$ python -q
>>> import numpy as np
>>> np.set_printoptions(precision=2, suppress=True, linewidth=120)
>>> arr = np.loadtxt("w.csv", delimiter=",")
>>> arr
array([[-1.,  1.,  1.,  1.,  1.,  1.,  1.],
       [ 1., -1.,  1.,  1.,  1.,  1.,  1.],
       [ 1.,  1., -1.,  1.,  1.,  1.,  1.],
       [ 1.,  1.,  1., -1.,  1.,  1.,  1.],
       [ 1.,  1.,  1.,  1., -1.,  1.,  1.],
       [ 1.,  1.,  1.,  1.,  1., -1.,  1.],
       [ 1.,  1.,  1.,  1.,  1.,  1., -1.]])
>>> # symmetric, so the eigenvalues are real
>>> u = np.array([0, 1, 9, -6, 8, -2, 5])
>>> A2 = arr + np.outer(u, np.eye(7)[6])
>>> np.linalg.matrix_rank(np.linalg.inv(A2) - np.linalg.inv(arr), tol=1e-8)
np.int64(3)
>>> np.round(np.linalg.det(A2) / np.linalg.det(arr), 2), round(1 + np.linalg.solve(arr, u)[6], 2)
(np.float64(-0.0), np.float64(0.0))
>>> np.linalg.matrix_rank(A2 - arr)
np.int64(1)
>>> W0 = np.load("m.npy")
>>> W0
array([[-1.,  1.,  0.,  0.],
       [ 0., -1.,  1.,  0.],
       [ 0.,  0., -1.,  1.],
       [ 0.,  0.,  0., -1.]])
>>> w, vecs = np.linalg.eig(W0)
>>> np.sort(np.linalg.eigvals(np.linalg.inv(W0)))
array([-1., -1., -1., -1.])
>>> W0 @ vecs[:, 0] - w[0] * vecs[:, 0]
array([0., 0., 0., 0.])
>>> w
array([-1., -1., -1., -1.])
>>> rng = np.random.default_rng(740448)
>>> labels = rng.permutation(4)
>>> labels
array([1, 0, 3, 2])
>>> A2 = W0[labels][:, labels]
>>> np.diag(A2)
array([-1., -1., -1., -1.])
>>> np.round(np.linalg.det(A2), 2), round(float(np.linalg.det(W0[labels])), 2)
(np.float64(1.0), 1.0)
>>> A2
array([[-1.,  0.,  0.,  1.],
       [ 1., -1.,  0.,  0.],
       [ 0.,  0., -1.,  0.],
       [ 0.,  0.,  1., -1.]])
>>> np.trace(A2)
np.float64(-4.0)
>>> np.allclose(A2, W0)
False
>>> u = np.array([0, 5, 9, 3])
>>> A2 = W0 + np.outer(u, np.eye(4)[1])
>>> np.linalg.matrix_rank(np.linalg.inv(A2) - np.linalg.inv(W0), tol=1e-8)
np.int64(1)
>>> A2
array([[-1.,  1.,  0.,  0.],
       [ 0.,  4.,  1.,  0.],
       [ 0.,  9., -1.,  1.],
       [ 0.,  3.,  0., -1.]])
>>> m1 = np.load("case11.npy")
>>> m1
array([[ 99.07, -80.38,  -1.48,  59.27, -80.57,  39.76],
       [100.  , -80.45,  -1.86,  60.05, -80.25,  38.43],
       [ 99.32, -79.67,  -1.37,  59.17, -81.05,  38.57],
       [ 99.48, -80.18,  -0.64,  60.61, -79.74,  40.81],
       [100.6 , -80.44,  -1.5 ,  59.32, -80.21,  40.16],
       [100.09, -79.64,   0.05,  60.18, -79.66,  40.54],
       [ 99.49, -80.79,   0.47,  58.92, -80.75,  40.59],
       [101.73, -79.86,  -0.1 ,  59.28, -82.32,  38.58],
       [ 98.88, -81.71,   2.69,  60.09, -79.97,  40.38],
       [100.98, -79.44,   1.12,  60.93, -79.32,  40.43],
       [100.67, -79.12,   0.6 ,  59.51, -80.16,  38.57],
       [100.  , -79.34,  -1.04,  59.93, -80.22,  40.87],
       [ 98.98, -80.9 ,  -1.54,  58.64, -79.49,  40.47],
       [ 99.89, -79.96,   1.34,  61.33, -79.82,  39.69],
       [100.4 , -78.79,   1.31,  61.05, -79.4 ,  40.2 ],
       [ 98.08, -78.34,   0.34,  60.83, -79.75,  40.39],
       [ 99.85, -80.01,   0.53,  60.19, -80.21,  39.49],
       [101.08, -79.78,   0.  ,  61.31, -79.29,  39.61],
       [ 99.41, -80.78,  -0.51,  60.4 , -80.64,  40.2 ],
       [ 99.29, -79.61,   0.26,  59.1 , -79.92,  39.59],
       [ 99.74, -80.27,   0.21,  62.07, -79.25,  40.75],
       [100.99, -78.99,  -0.68,  59.28, -79.31,  38.36]])
>>> A2 = np.c_[m1[:, :2] @ np.array([[6, 3], [9, 6]]), np.array([2, 1, 1, 1, 0, 1, 0, 1, 0, 2, 2, 1, 1, 1, 2, 0, 1, 1, 1, 1, 2, 0])]
>>> A2
array([[-129.  , -185.07,    2.  ],
       [-124.05, -182.7 ,    1.  ],
       [-121.11, -180.06,    1.  ],
       [-124.74, -182.64,    1.  ],
       [-120.36, -180.84,    0.  ],
       [-116.22, -177.57,    1.  ],
       [-130.17, -186.27,    0.  ],
       [-108.36, -173.97,    1.  ],
       [-142.11, -193.62,    0.  ],
       [-109.08, -173.7 ,    2.  ],
       [-108.06, -172.71,    2.  ],
       [-114.06, -176.04,    1.  ],
       [-134.22, -188.46,    1.  ],
       [-120.3 , -180.09,    1.  ],
       [-106.71, -171.54,    2.  ],
       [-116.58, -175.8 ,    0.  ],
       [-120.99, -180.51,    1.  ],
       [-111.54, -175.44,    1.  ],
       [-130.56, -186.45,    1.  ],
       [-120.75, -179.79,    1.  ],
       [-123.99, -182.4 ,    2.  ],
       [-104.97, -170.97,    0.  ]])
>>> np.round(np.linalg.lstsq(m1, A2[:, 0])[0], 2) + 0
array([6., 9., 0., 0., 0., 0.])
>>> np.linalg.matrix_rank(A2)
np.int64(3)
>>> d = np.linalg.norm(m1[:, None] - m1[None], axis=-1)
>>> np.unravel_index(d.round(6).argmax(), d.shape)
(np.int64(7), np.int64(8))
>>> d[15].round(6).argsort(kind="stable")[:4]
array([15,  5,  3, 14])
>>> (d + 1e9 * np.eye(22)).round(6).argmin(axis=1)
array([ 2,  2,  0,  5,  0,  3, 19, 10, 13, 14, 21,  5,  0, 14,  9,  5, 19,  9,  3, 16,  3, 10])
>>> np.flatnonzero(d[15] < d.mean() / 2)
array([15])
>>> d.mean(axis=1).argmax()
np.int64(8)
>>> Xc = (m1 - m1.mean(axis=0)) / m1.std(axis=0)
>>> Xc.std(axis=0)
array([1., 1., 1., 1., 1., 1.])
>>> c = np.linalg.lstsq(np.delete(Xc, 2, axis=1), Xc[:, 2])[0]
>>> round(float(1 - np.var(Xc[:, 2] - np.delete(Xc, 2, axis=1) @ c)), 2)
0.2
>>> c.round(2) + 0
array([ 0.03, -0.04,  0.42,  0.  ,  0.08])
>>> A2 = arr + rng.integers(-2, 3, (7, 1)) @ rng.integers(-2, 3, (1, 7))
>>> A2
array([[-1.,  2., -1., -1.,  0.,  0.,  0.],
       [ 1.,  1., -3., -3., -1., -1., -1.],
       [ 1.,  2., -3., -1.,  0.,  0.,  0.],
       [ 1., -1.,  5.,  3.,  3.,  3.,  3.],
       [ 1.,  1.,  1.,  1., -1.,  1.,  1.],
       [ 1., -1.,  5.,  5.,  3.,  1.,  3.],
       [ 1.,  1.,  1.,  1.,  1.,  1., -1.]])
>>> np.abs(A2 - arr).sum(axis=1)
array([ 8., 16.,  8., 16.,  0., 16.,  0.])
>>> np.round(np.linalg.svd(A2 - arr, compute_uv=False), 2) + 0
array([12.96,  0.  ,  0.  ,  0.  ,  0.  ,  0.  ,  0.  ])
>>> J = np.load("arr.npy")
>>> J
array([[-1.1, -0.2, -0.1],
       [ 1.4,  0. , -0.7],
       [-0.3, -0.9, -0.6],
       [-2. , -0.5, -4. ],
       [-2.2, -1. ,  0.5],
       [ 0.7,  0.4, -1.6],
       [ 2.8, -0.2, -1.6],
       [-0.4,  0.9, -1.2],
       [ 1.3,  0. ,  0.9],
       [-0.7, -0.1, -2.1],
       [ 1. ,  0.4,  2.4],
       [-0.2, -1.9, -2.3],
       [ 0.5,  0.7,  0.5],
       [-1. , -0.7, -0.3],
       [-0.4, -0.6, -1.6],
       [ 1.7,  1.2, -1.1],
       [ 0.9, -0.3,  1.7],
       [-0.7, -0.3,  1.4],
       [ 0.9, -0.2,  0.5],
       [-0.2,  0.2, -0.7],
       [ 0.3,  1. , -0.2],
       [-0.4,  0. , -0.9],
       [ 1. ,  0.5, -0.3],
       [ 0.3, -0.1,  0. ],
       [ 2.7, -0.3, -0.3],
       [-0.8,  0.1,  0.8],
       [ 0.6, -0.8,  1.1],
       [ 1.9,  0.9,  0.6],
       [ 0.2,  1.5,  0. ],
       [ 0.3, -1.2, -0.4],
       [-1.6,  0.8, -1.3],
       [-1.1,  0.4,  0.3]])
>>> A2 = np.c_[J[:, :1] @ np.array([[-1]]), np.array([-2, 0, -3, -1, -1, -1, -3, 0, 2, -3, 1, 2, -1, -1, 3, 0, 2, -1, -1, 3, -1, 2, 1, 0, -1, -2, -1, -3, -1, 2, -3, 1])]
>>> A2
array([[ 1.1, -2. ],
       [-1.4,  0. ],
       [ 0.3, -3. ],
       [ 2. , -1. ],
       [ 2.2, -1. ],
       [-0.7, -1. ],
       [-2.8, -3. ],
       [ 0.4,  0. ],
       [-1.3,  2. ],
       [ 0.7, -3. ],
       [-1. ,  1. ],
       [ 0.2,  2. ],
       [-0.5, -1. ],
       [ 1. , -1. ],
       [ 0.4,  3. ],
       [-1.7,  0. ],
       [-0.9,  2. ],
       [ 0.7, -1. ],
       [-0.9, -1. ],
       [ 0.2,  3. ],
       [-0.3, -1. ],
       [ 0.4,  2. ],
       [-1. ,  1. ],
       [-0.3,  0. ],
       [-2.7, -1. ],
       [ 0.8, -2. ],
       [-0.6, -1. ],
       [-1.9, -3. ],
       [-0.2, -1. ],
       [-0.3,  2. ],
       [ 1.6, -3. ],
       [ 1.1,  1. ]])
>>> np.linalg.matrix_rank(np.c_[J, A2])
np.int64(4)
>>> np.round(np.linalg.lstsq(J, A2[:, 0])[0], 2) + 0
array([-1.,  0.,  0.])
>>> cent = J[[22, 6]].astype(float)
>>> for _ in range(7):
...     labels = np.linalg.norm(J[:, None] - cent, axis=-1).argmin(axis=1)
...     cent = np.array([J[labels == j].mean(axis=0) for j in range(2)])
... 
>>> labels
array([0, 1, 0, 0, 0, 0, 1, 0, 1, 0, 1, 0, 1, 0, 0, 1, 1, 0, 1, 0, 1, 0, 1, 1, 1, 0, 1, 1, 1, 0, 0, 0])
>>> np.bincount(labels)
array([17, 15])
>>> X = np.loadtxt("x.csv", delimiter=",")
>>> X
array([[-3., -1., -1.,  0., -2.,  2.],
       [ 3.,  0.,  0.,  2.,  2., -1.],
       [-2.,  0., -2., -2., -2., -1.]])
>>> A2 = X[0, 0] * X[1:] - np.outer(X[1:, 0], X[0])
>>> A2
array([[ 0.,  3.,  3., -6.,  0., -3.],
       [ 0., -2.,  4.,  6.,  2.,  7.]])
>>> X[:, 0] / X[0, 0]
array([ 1.  , -1.  ,  0.67])
>>> np.linalg.matrix_rank(A2), np.linalg.matrix_rank(X)
(np.int64(2), np.int64(3))
>>> np.unravel_index(np.abs(X).argmax(), X.shape)
(np.int64(0), np.int64(0))
>>> X.sum(axis=0)
array([-2., -1., -3.,  0., -2.,  0.])
>>> np.abs(X).max()
np.float64(3.0)
>>> np.linalg.matrix_rank(X)
np.int64(3)
>>> X - X[0]
array([[ 0.,  0.,  0.,  0.,  0.,  0.],
       [ 6.,  1.,  1.,  2.,  4., -3.],
       [ 1.,  1., -1., -2.,  0., -3.]])
>>> A2 = X / np.linalg.norm(X, axis=1, keepdims=True)
>>> G = A2 @ A2.T
>>> np.linalg.norm(A2, axis=1)
array([1., 1., 1.])
>>> np.argwhere(np.triu(np.abs(G) > 0.95, 1))
array([], shape=(0, 2), dtype=int64)
>>> (np.abs(G) > 0.9).astype(int)
array([[1, 0, 0],
       [0, 1, 0],
       [0, 0, 1]])
>>> round(np.linalg.norm(X) ** 2 / np.linalg.norm(X, 2) ** 2, 2)
np.float64(1.24)
>>> round(np.linalg.norm(X[1], 1), 2), round(np.linalg.norm(X[1], np.inf), 2)
(np.float64(8.0), np.float64(3.0))
>>> np.linalg.norm(X, axis=1)
array([4.36, 4.24, 4.12])
>>> np.round(np.linalg.norm(X, "nuc"), 2)
np.float64(11.01)
>>> mat = np.load("sample13.npy")
>>> mat
array([[0, 0, 0, 1, 0, 0, 1],
       [0, 0, 0, 0, 0, 0, 0],
       [0, 0, 0, 0, 0, 1, 1],
       [1, 0, 0, 0, 1, 0, 0],
       [0, 0, 0, 1, 0, 0, 0],
       [0, 0, 1, 0, 0, 0, 0],
       [1, 0, 1, 0, 0, 0, 0]])
>>> mat @ mat
array([[2, 0, 1, 0, 1, 0, 0],
       [0, 0, 0, 0, 0, 0, 0],
       [1, 0, 2, 0, 0, 0, 0],
       [0, 0, 0, 2, 0, 0, 1],
       [1, 0, 0, 0, 1, 0, 0],
       [0, 0, 0, 0, 0, 1, 1],
       [0, 0, 0, 1, 0, 1, 2]])
>>> np.trace(mat @ mat @ mat) // 6
np.int64(0)
>>> mat.sum(axis=0)
array([2, 0, 2, 2, 1, 1, 2])
>>> Lm = np.diag(mat.sum(axis=1)) - mat
>>> np.linalg.matrix_rank(Lm)
np.int64(5)
>>> Lm @ np.ones(7)
array([0., 0., 0., 0., 0., 0., 0.])
>>> vec = np.array([2, 3, 0, 1, 1, 1])
>>> a = np.maximum(X @ vec, 0)
>>> np.tanh(X @ vec)
array([-1.,  1., -1.])
>>> np.maximum(X @ (3 * vec), 0)
array([ 0., 27.,  0.])
>>> np.linalg.matrix_rank(mat)
np.int64(6)
>>> round(np.linalg.norm(mat), 2)
np.float64(3.16)
>>> mat.mean(axis=0)
array([0.29, 0.  , 0.29, 0.29, 0.14, 0.14, 0.29])
>>> np.unravel_index(np.abs(mat).argmax(), mat.shape)
(np.int64(0), np.int64(3))
>>> mat[3] @ mat[5]
np.int64(0)
>>> np.round(np.linalg.norm(mat, "nuc"), 2)
np.float64(6.99)
>>> round(float(np.linalg.norm(mat, 2)), 2)
1.8
>>> round(np.linalg.norm(mat) ** 2 / np.linalg.norm(mat, 2) ** 2, 2)
np.float64(3.08)
>>> U, sigma, vt = np.linalg.svd(mat)
>>> np.argmax(sigma[:-1] / (sigma[1:] + 1e-6)) + 1
np.int64(6)
>>> A2 = U[:, :6] @ np.diag(sigma[:6]) @ vt[:6]
>>> np.round(np.linalg.norm(mat - A2, 2), 2), round(sigma[6], 2)
(np.float64(0.0), np.float64(0.0))
>>> np.linalg.matrix_rank(mat, rtol=0.05)
np.int64(6)
>>> A2.round(2) + 0
array([[0., 0., 0., 1., 0., 0., 1.],
       [0., 0., 0., 0., 0., 0., 0.],
       [0., 0., 0., 0., 0., 1., 1.],
       [1., 0., 0., 0., 1., 0., 0.],
       [0., 0., 0., 1., 0., 0., 0.],
       [0., 0., 1., 0., 0., 0., 0.],
       [1., 0., 1., 0., 0., 0., 0.]])
>>> feats = np.load("mat.npy")
>>> feats
array([[  0,   2,   1],
       [ -3,   5,  -2],
       [ -2,   6,  -4],
       [  0,   7,  -7],
       [ -3,   5,  -7],
       [ -2,   5, -10],
       [ -4,   5,  -7],
       [ -6,   5,  -4],
       [ -9,   7,  -3],
       [-10,   4,  -5],
       [ -7,   2,  -2],
       [ -8,   3,  -5],
       [-10,   3,  -5],
       [-11,   3,  -5],
       [-11,   1,  -6],
       [ -8,  -1,  -4],
       [ -8,  -1,  -6],
       [ -6,  -1,  -3],
       [ -4,  -4,  -4],
       [ -1,  -2,  -5],
       [  1,   0,  -2],
       [  4,  -1,  -2],
       [  2,  -2,  -5],
       [ -1,   0,  -4],
       [ -2,  -2,  -5],
       [ -2,   0,  -4],
       [ -4,   3,  -1]])
>>> u, r1 = feats[17], feats[22]
>>> u @ u
np.int64(46)
>>> u @ r1
np.int64(5)
>>> p = (u @ r1) / (u @ u) * u
>>> p
array([-0.65, -0.11, -0.33])
>>> np.outer(u, r1)
array([[-12,  12,  30],
       [ -2,   2,   5],
       [ -6,   6,  15]])
>>> round(float((r1 - p) @ u), 2)
-0.0
>>> np.round(np.linalg.norm(u + r1) ** 2 + np.linalg.norm(u - r1) ** 2, 2)
np.float64(158.0)
>>> P = feats @ np.linalg.solve(feats.T @ feats, feats.T)
>>> np.round(np.trace(P), 2)
np.float64(3.0)
>>> np.diag(P)
array([0.03, 0.08, 0.12, 0.26, 0.12, 0.26, 0.11, 0.08, 0.2 , 0.11, 0.06, 0.07, 0.11, 0.13, 0.15, 0.12, 0.14, 0.07,
       0.17, 0.12, 0.02, 0.08, 0.16, 0.04, 0.11, 0.04, 0.04])
>>> blk = np.stack([feats, 5 * feats, feats[::-1]])
>>> np.einsum("bij,cij->bc", blk, blk)
array([[ 1919,  9595,  1139],
       [ 9595, 47975,  5695],
       [ 1139,  5695,  1919]])
>>> blk.sum(axis=0)
array([[ -4,  15,   5],
       [-20,  30, -16],
       [-14,  34, -29],
       [ -1,  42, -46],
       [-16,  28, -47],
       [ -8,  29, -62],
       [-23,  30, -44],
       [-37,  28, -29],
       [-58,  38, -22],
       [-66,  23, -33],
       [-50,  11, -18],
       [-56,  17, -34],
       [-71,  19, -36],
       [-77,  21, -35],
       [-76,   9, -41],
       [-56,  -3, -29],
       [-55,  -4, -38],
       [-46,  -2, -23],
       [-33, -17, -27],
       [-12,  -7, -34],
       [  2,   5, -19],
       [ 22,  -1, -22],
       [  9,  -7, -37],
       [ -6,   7, -31],
       [-14,  -6, -34],
       [-15,   5, -26],
       [-24,  20,  -5]])
>>> np.linalg.matrix_rank(blk)
array([3, 3, 3])
>>> np.linalg.matrix_rank(blk.reshape(3, -1))
np.int64(2)
